$ python3 -q
>>> import numpy as np
>>> np.set_printoptions(precision=1, suppress=True, linewidth=200)
>>> def rd(a):
...     return np.round(a, 1) + 0
... 
>>> mat = np.load("block13.npy")
>>> print(mat)
[[-0.2  0.8 -1.4]
 [-0.1 -1.   0.5]
 [ 3.  -4.  -7. ]
 [ 0.5 -1.  -0.1]
 [ 0.  -0.8  1.2]
 [ 0.3  1.4 -0.6]
 [-0.4 -1.8  0.5]
 [ 0.2 -0.4  0.2]
 [ 1.8  1.5 -0.6]
 [-1.  -1.   0.8]
 [-0.3  1.5  0.7]
 [ 0.8  0.9  2.4]
 [ 0.   0.2 -0.9]]
>>> Ac = mat - mat.mean(axis=0)
>>> vecs = np.linalg.svd(Ac)[2][:1]
>>> Y = Ac - Ac @ vecs.T @ vecs
>>> print(rd((Ac @ vecs.T).std(axis=0)))
[2.5]
>>> print(rd(np.diag(vecs.T @ vecs)))
[0.1 0.2 0.7]
>>> print(rd(Y.std(axis=0)))
[0.7 1.  0.5]
>>> Y = np.c_[mat[:, :1] @ np.array([[3]]), np.array([-2, -2, 0, 0, 1, -1, 0, -2, -1, -1, -2, 2, -1])]
>>> print(rd(Y))
[[-0.6 -2. ]
 [-0.3 -2. ]
 [ 9.   0. ]
 [ 1.5  0. ]
 [ 0.   1. ]
 [ 0.9 -1. ]
 [-1.2  0. ]
 [ 0.6 -2. ]
 [ 5.4 -1. ]
 [-3.  -1. ]
 [-0.9 -2. ]
 [ 2.4  2. ]
 [ 0.  -1. ]]
>>> print(rd(np.linalg.lstsq(mat, Y[:, 0])[0]))
[3. 0. 0.]
>>> print(rd(np.linalg.norm(Y - mat @ np.linalg.lstsq(mat, Y)[0], axis=0)))
[0.  4.5]
>>> print(np.linalg.matrix_rank(Y))
2
>>> print(rd(np.linalg.norm(np.linalg.qr(mat)[0].T @ Y, axis=0) ** 2 / ((Y ** 2).sum(axis=0) + 1e-12)))
[1.  0.2]
>>> print(rd(Y[8] @ Y[0]))
-1.2
>>> print(np.linalg.norm(Y, axis=1).argmax())
2
>>> print(rd(np.linalg.norm(Y, 2)))
11.5
>>> print(rd(np.linalg.norm(Y) ** 2 / np.linalg.norm(Y, 2) ** 2))
1.2
>>> print(rd(np.linalg.norm(Y[8], 1)), rd(np.linalg.norm(Y[8], np.inf)))
6.4 5.4
>>> print(rd(np.linalg.norm(Y, 1)), rd(np.linalg.norm(Y, np.inf)))
25.8 9.0
>>> x0 = np.array([2, -1, 2])
>>> target = mat @ x0
>>> print(rd(np.linalg.lstsq(mat, target)[0]))
[ 2. -1.  2.]
>>> print(rd(np.linalg.pinv(mat) @ mat))
[[1. 0. 0.]
 [0. 1. 0.]
 [0. 0. 1.]]
>>> print(rd(np.linalg.solve(mat.T @ mat, mat.T @ target)))
[ 2. -1.  2.]
>>> rng = np.random.default_rng(3)
>>> target = target + 0.1 * rng.normal(size=13)
>>> print(rd(target))
[-3.8  1.5 -4.   1.7  3.2 -2.   1.8  1.2  0.8  0.9 -0.7  5.5 -2. ]
>>> c, *_ = np.linalg.lstsq(mat, target)
>>> print(rd(c))
[ 1.9 -1.   2. ]
>>> print([round(float(np.linalg.norm(np.linalg.solve(mat.T @ mat + lam * np.eye(3), mat.T @ target))), 2) for lam in (0, 1, 10, 100)])
[2.9, 2.54, 1.3, 0.35]
>>> print(c.round())
[ 2. -1.  2.]
>>> print(rd(np.linalg.norm(target - mat @ c)))
0.5
>>> J = np.array([[0, 0, 0, 1], [0, 0, 0, 0], [0, 0, 0, 0], [1, 0, 0, 0]])
>>> print(J)
[[0 0 0 1]
 [0 0 0 0]
 [0 0 0 0]
 [1 0 0 0]]
>>> # null space of dimension 2
>>> blk = np.stack([J, 3 * J, J[::-1]])
>>> print(rd(np.linalg.norm(blk, axis=(1, 2))))
[1.4 4.2 1.4]
>>> print(blk.sum(axis=0))
[[1 0 0 4]
 [0 0 0 0]
 [0 0 0 0]
 [4 0 0 1]]
>>> print(blk.shape)
(3, 4, 4)
>>> print(rd(np.linalg.det(blk)))
[0. 0. 0.]
>>> print(np.linalg.matrix_rank(blk))
[2 2 2]
>>> print(np.linalg.matrix_rank(blk.reshape(3, -1)))
2
>>> print(np.einsum("bij,cij->bc", blk, blk))
[[ 2  6  0]
 [ 6 18  0]
 [ 0  0  2]]
>>> ev, vecs = np.linalg.eigh(J)
>>> print(rd(vecs @ np.diag(ev) @ vecs.T))
[[0. 0. 0. 1.]
 [0. 0. 0. 0.]
 [0. 0. 0. 0.]
 [1. 0. 0. 0.]]
>>> print((ev > 1e-8).sum(), (ev < -1e-8).sum())
1 1
>>> print(rd(np.linalg.svd(J, compute_uv=False)))
[1. 1. 0. 0.]
>>> print(ev.sum(), np.trace(J))
0.0 0
>>> print(rd(vecs.T @ vecs))
[[1. 0. 0. 0.]
 [0. 1. 0. 0.]
 [0. 0. 1. 0.]
 [0. 0. 0. 1.]]
>>> data = np.load("run3.npy")
>>> print(data)
[[  0   0   0]
 [  1  -6  -1]
 [  9  -6  -2]
 [  4  -9  -9]
 [  8   0  -1]
 [  0   0   0]
 [  1  -6  -1]
 [  1  -6  -1]
 [ 13 -15 -11]
 [  0   0   0]
 [  0   0   0]
 [  8   0  -1]
 [  0   0   0]
 [  4  -9  -9]
 [  0   0   0]
 [  1  -6  -1]
 [  0   0   0]
 [  0   0   0]
 [  0   0   0]]
>>> # rows 0 and 5 are equal
>>> hat = data @ np.linalg.solve(data.T @ data, data.T)
>>> print(np.linalg.matrix_rank(np.eye(19) - hat))
16
>>> F = np.load("sample15.npy")
>>> print(F)
[[-0.1  0.1  5.   1. ]
 [-0.1 -0.7  5.5 -0.6]]
>>> # column 2 is much longer than the rest
>>> np.linalg.rank(F)
Traceback (most recent call last):
  File "<python-input-61>", line 1, in <module>
    np.linalg.rank(F)
    ^^^^^^^^^^^^^^
AttributeError: module 'numpy.linalg' has no attribute 'rank'
>>> print(np.unravel_index(np.abs(F).argmax(), F.shape))
(np.int64(1), np.int64(2))
>>> np.zeros(2, 4)
Traceback (most recent call last):
  File "<python-input-63>", line 1, in <module>
    np.zeros(2, 4)
    ~~~~~~~~^^^^^^
TypeError: Cannot interpret '4' as a data type
>>> print(rd(F.mean(axis=0)))
[-0.1 -0.3  5.2  0.2]
>>> print(rd(np.linalg.svd(F, compute_uv=False)))
[7.5 1.3]
>>> print(F.sum(axis=0))
[-0.2 -0.6 10.5  0.4]
>>> Y = F + rng.integers(-2, 3, (2, 1)) @ rng.integers(-2, 3, (1, 4))
>>> print(Y)
[[-2.1  1.1  6.   3. ]
 [-0.1 -0.7  5.5 -0.6]]
>>> print(np.abs(Y - F).sum(axis=1))
[6. 0.]
>>> print(Y - F)
[[-2.  1.  1.  2.]
 [ 0.  0.  0.  0.]]
>>> print(np.linalg.matrix_rank(Y - F, tol=1e-8))
1
>>> gram = F.T @ F
>>> print(np.allclose(gram, gram.T))
True
>>> print(np.linalg.matrix_rank(gram))
2
>>> print(rd(np.diag(gram)))
[ 0.   0.5 55.2  1.4]
>>> print(rd(np.linalg.eigvalsh(gram)[::-1]))
[55.5  1.6  0.   0. ]
>>> W0 = np.array([[0, 0, 0, 3], [0, 3, 0, 0], [-1, 0, 0, 0], [0, 0, -1, 0]])
>>> # splits into 2 blocks
>>> Y = np.array([[-3, -1], [2, 3]])
>>> C = np.kron(Y, W0)
>>> print(C)
[[ 0  0  0 -9  0  0  0 -3]
 [ 0 -9  0  0  0 -3  0  0]
 [ 3  0  0  0  1  0  0  0]
 [ 0  0  3  0  0  0  1  0]
 [ 0  0  0  6  0  0  0  9]
 [ 0  6  0  0  0  9  0  0]
 [-2  0  0  0 -3  0  0  0]
 [ 0  0 -2  0  0  0 -3  0]]
>>> print(rd(np.abs(np.linalg.eigvals(C)).max()))
7.9
>>> print((C - C.T) / 2)
[[ 0.   0.  -1.5 -4.5  0.   0.   1.  -1.5]
 [ 0.   0.   0.   0.   0.  -4.5  0.   0. ]
 [ 1.5  0.   0.  -1.5  0.5  0.   0.   1. ]
 [ 4.5  0.   1.5  0.  -3.   0.   0.5  0. ]
 [ 0.   0.  -0.5  3.   0.   0.   1.5  4.5]
 [ 0.   4.5  0.   0.   0.   0.   0.   0. ]
 [-1.   0.   0.  -0.5 -1.5  0.   0.   1.5]
 [ 1.5  0.  -1.   0.  -4.5  0.  -1.5  0. ]]
>>> print(np.allclose(C, C.T))
False
>>> idx = rng.permutation(4)
>>> print(idx)
[1 2 3 0]
>>> Y = W0[idx][:, idx]
>>> print(rd(np.sort(np.abs(np.linalg.eigvals(Y)))))
[1.4 1.4 1.4 3. ]
>>> print(np.diag(Y))
[3 0 0 0]
>>> print(np.allclose(Y, W0))
False
>>> print(np.trace(Y))
3
>>> print(rd(np.linalg.svd(W0, compute_uv=False)))
[3. 3. 1. 1.]
>>> print(W0 @ W0.T)
[[9 0 0 0]
 [0 9 0 0]
 [0 0 1 0]
 [0 0 0 1]]
>>> print(rd(np.linalg.pinv(W0)))
[[ 0.   0.  -1.   0. ]
 [ 0.   0.3  0.   0. ]
 [ 0.   0.   0.  -1. ]
 [ 0.3  0.   0.   0. ]]
>>> m1 = np.load("case18.npy")
>>> print(m1)
[[6. 0. 5. 0. 5.]
 [0. 6. 0. 0. 0.]
 [5. 0. 6. 0. 5.]
 [0. 0. 0. 6. 0.]
 [5. 0. 5. 0. 6.]]
>>> # splits into 3 blocks
>>> Q = m1.astype(float).copy()
>>> for j in range(5):
...     Q[:, j] -= Q[:, :j] @ (Q[:, :j].T @ Q[:, j])
...     Q[:, j] /= np.linalg.norm(Q[:, j])
... 
>>> print(rd(Q))
[[ 0.6  0.  -0.7  0.  -0.4]
 [ 0.   1.   0.   0.   0. ]
 [ 0.5  0.   0.8  0.  -0.4]
 [ 0.   0.   0.   1.   0. ]
 [ 0.5  0.   0.   0.   0.8]]
>>> print(rd(Q.T @ m1))
[[9.3 0.  9.2 0.  9.2]
 [0.  6.  0.  0.  0. ]
 [0.  0.  1.4 0.  0.7]
 [0.  0.  0.  6.  0. ]
 [0.  0.  0.  0.  1.2]]
>>> print(rd(Q.T @ Q))
[[1. 0. 0. 0. 0.]
 [0. 1. 0. 0. 0.]
 [0. 0. 1. 0. 0.]
 [0. 0. 0. 1. 0.]
 [0. 0. 0. 0. 1.]]
>>> Y = np.array([[-9, -2], [-1, -2], [-3, 7], [2, -4], [4, -9]])
>>> print(rd(np.einsum("ik,kj->ji", Q, Y)))
[[-5.4 -1.  -8.6  2.  -1.6]
 [-2.5 -2.   7.6 -4.  -8.4]]
>>> print(rd(np.einsum("ij,ij->i", Q, Q)))
[1. 1. 1. 1. 1.]
>>> print(np.linalg.matrix_rank(Q @ Y))
2
>>> print((m1 != 0).astype(int))
[[1 0 1 0 1]
 [0 1 0 0 0]
 [1 0 1 0 1]
 [0 0 0 1 0]
 [1 0 1 0 1]]
>>> x0 = np.array([3, 0, -3, -1, -3])
>>> print(m1 @ np.eye(5)[3])
[0. 0. 0. 6. 0.]
>>> print(np.einsum("ij,j->i", m1, x0))
[-12.   0. -18.  -6. -18.]
>>> K = np.loadtxt("mat.csv", delimiter=",")
>>> print(K)
[[-16.   6. -28.  15.]
 [-14.   4. -28.  15.]
 [-21.   6. -23.  15.]
 [-44.  12. -58.  37.]]
>>> hat = np.triu(np.array([[3, 0, 2, 1], [3, 5, 2, 5], [3, 1, 5, 2], [4, 4, 1, 3]]), 1) + np.eye(4)
>>> Y = hat @ K @ np.linalg.inv(hat)
>>> print(rd(np.linalg.det(Y)))
560.0
>>> print(np.trace(Y), np.trace(K))
2.0 2.0
>>> print(np.linalg.matrix_rank(Y))
4
>>> W = np.array([[-1, -1, 1], [1, -1, 3], [-3, 3, -1], [-2, 2, 0]])
>>> c = np.array([-1, 3, -2])
>>> hid = np.maximum(K @ W + c, 0)
>>> print(hid)
[[ 75.   0.  28.]
 [ 71.   0.  24.]
 [ 65.   0.  18.]
 [155.   0.  48.]]
>>> print((hid > 0).mean(axis=0))
[1. 0. 1.]
>>> C = np.array([[0, 0, 1], [0, 2, 1], [3, 3, 0]])
>>> print(hid @ C)
[[ 84.  84.  75.]
 [ 72.  72.  71.]
 [ 54.  54.  65.]
 [144. 144. 155.]]
>>> print(W @ C)
[[ 3  1 -2]
 [ 9  7  0]
 [-3  3  0]
 [ 0  4  0]]
>>> f = np.array([2, -2, 3, 0])
>>> Y = K + np.outer(f, np.eye(4)[0])
>>> print(np.linalg.matrix_rank(np.linalg.inv(Y) - np.linalg.inv(K), tol=1e-8))
1
>>> print(Y)
[[-14.   6. -28.  15.]
 [-16.   4. -28.  15.]
 [-18.   6. -23.  15.]
 [-44.  12. -58.  37.]]
>>> f, r1 = Y[1], Y[2]
>>> print(f @ f)
1281.0
>>> print(f @ r1)
1181.0
>>> pr = (f @ r1) / (f @ f) * f
>>> print(np.linalg.matrix_rank(np.outer(f, r1)))
1
>>> print(rd(r1 - pr))
[-3.2  2.3  2.8  1.2]
>>> print(np.outer(f, r1))
[[ 288.  -96.  368. -240.]
 [ -72.   24.  -92.   60.]
 [ 504. -168.  644. -420.]
 [-270.   90. -345.  225.]]
>>> Q, _ = np.linalg.qr(np.array([[-0.4], [1.0], [-0.1], [-0.5]]))
>>> feats = Q @ Q.T
>>> print(rd(feats))
[[ 0.1 -0.3  0.   0.1]
 [-0.3  0.7 -0.1 -0.4]
 [ 0.  -0.1  0.   0. ]
 [ 0.1 -0.4  0.   0.2]]
>>> # symmetric
>>> ev, vecs = np.linalg.eigh(feats)
>>> x0 = np.array([-1, 0, 0, 2])
>>> print(rd(x0 @ feats @ x0))
0.3
>>> print(rd(x0 @ feats @ x0 / (x0 @ x0)), rd(ev[0]), rd(ev[-1]))
0.1 0.0 1.0
>>> print(rd(np.linalg.eigvalsh(feats[1:, 1:])))
[0.  0.  0.9]
